>>> import numpy as np
>>> from numpy import linalg as LA
>>> np.set_printoptions(precision=4, suppress=True, linewidth=160, legacy="1.25")
>>> def rd(a):
...     return np.round(a, 4) + 0
... 
>>> M = np.array([[5.0, 0.0, 0.0], [0.0, 5.0, 0.0], [0.0, 0.0, 5.0]])
>>> # equal to its transpose
>>> rd(LA.svd(M, compute_uv=False))
array([5., 5., 5.])
>>> M.T @ M
array([[25.,  0.,  0.],
       [ 0., 25.,  0.],
       [ 0.,  0., 25.]])
>>> arr = np.load("m.npy")
>>> rd(arr)
array([[-0.0671, -0.6695, -0.7398],
       [ 0.3356, -0.7134,  0.6152],
       [-0.9396, -0.207 ,  0.2725]])
>>> O, evecs = LA.qr(arr[:, :1])[0], LA.qr(arr[:, 1:])[0]
>>> sig = LA.svd(O.T @ evecs, compute_uv=False)
>>> (sig > 0.9).sum()
0
>>> rd(sig)
array([0.])
>>> rd(np.degrees(np.arccos(sig.clip(0, 1))))
array([90.])
>>> def softmax(z):
...     e = np.exp(z - z.max(axis=-1, keepdims=True))
...     return e / e.sum(axis=-1, keepdims=True)
... 
>>> softmax(arr).sum(axis=1)
array([1., 1., 1.])
>>> rd(softmax(arr[0] + -2))
array([0.4859, 0.2661, 0.248 ])
>>> S = arr @ arr.T / np.sqrt(3)
>>> rd(softmax(S + np.triu(np.full(S.shape, -np.inf), 1)))
array([[1.    , 0.    , 0.    ],
       [0.3595, 0.6405, 0.    ],
       [0.2645, 0.2645, 0.4711]])
>>> softmax(S).round(6).argmax(axis=1)
array([0, 1, 2])
>>> rd(np.poly(arr))
array([ 1.   ,  0.508, -0.508, -1.   ])
>>> rd(LA.eigvals(arr))
array([ 1.   +0.j    , -0.754+0.6569j, -0.754-0.6569j])
>>> rd(np.einsum("ii->", arr))
-0.508
>>> rd(LA.det(2 * arr)), rd(LA.det(arr))
(8.0, 1.0)
>>> rd(LA.matrix_power(arr, 2))
array([[ 0.4749,  0.6757, -0.5638],
       [-0.84  ,  0.1569, -0.5195],
       [-0.2625,  0.7203,  0.6421]])
>>> rd((arr + arr.T) / 2)
array([[-0.0671, -0.167 , -0.8397],
       [-0.167 , -0.7134,  0.2041],
       [-0.8397,  0.2041,  0.2725]])
>>> rd(np.trace(arr))
-0.508
>>> rd(arr @ arr)
array([[ 0.4749,  0.6757, -0.5638],
       [-0.84  ,  0.1569, -0.5195],
       [-0.2625,  0.7203,  0.6421]])
>>> rd(np.sort(np.abs(LA.eigvals(arr))))
array([1., 1., 1.])
>>> rd(np.abs(LA.eigvals(arr)).max())
1.0
>>> np.allclose(arr, arr.T)
False
>>> np.allclose(arr @ arr.T, arr.T @ arr)
True
>>> rng = np.random.default_rng(765758)
>>> Y = arr + rng.integers(-2, 3, (3, 1)) @ rng.integers(-2, 3, (1, 3))
>>> rd(Y)
array([[-0.0671,  0.3305, -1.7398],
       [ 0.3356, -2.7134,  2.6152],
       [-0.9396,  1.793 , -1.7275]])
>>> rd(LA.svd(Y - arr, compute_uv=False))
array([4.2426, 0.    , 0.    ])
>>> rd(Y - arr)
array([[ 0.,  1., -1.],
       [ 0., -2.,  2.],
       [ 0.,  2., -2.]])
>>> np.abs(Y - arr).sum(axis=1)
array([2., 4., 4.])
>>> J = np.load("run8.npy")
>>> rd(J)
array([[-0.1048,  0.6751,  0.7303],
       [-0.3145, -0.7191,  0.6196],
       [ 0.9435, -0.1647,  0.2877]])
>>> # orthonormal columns
>>> idx = rng.permutation(3)
>>> idx
array([1, 2, 0])
>>> Y = J[idx][:, idx]
>>> np.allclose(Y, J)
False
>>> rd(Y)
array([[-0.7191,  0.6196, -0.3145],
       [-0.1647,  0.2877,  0.9435],
       [ 0.6751,  0.7303, -0.1048]])
>>> rd(np.diag(Y))
array([-0.7191,  0.2877, -0.1048])
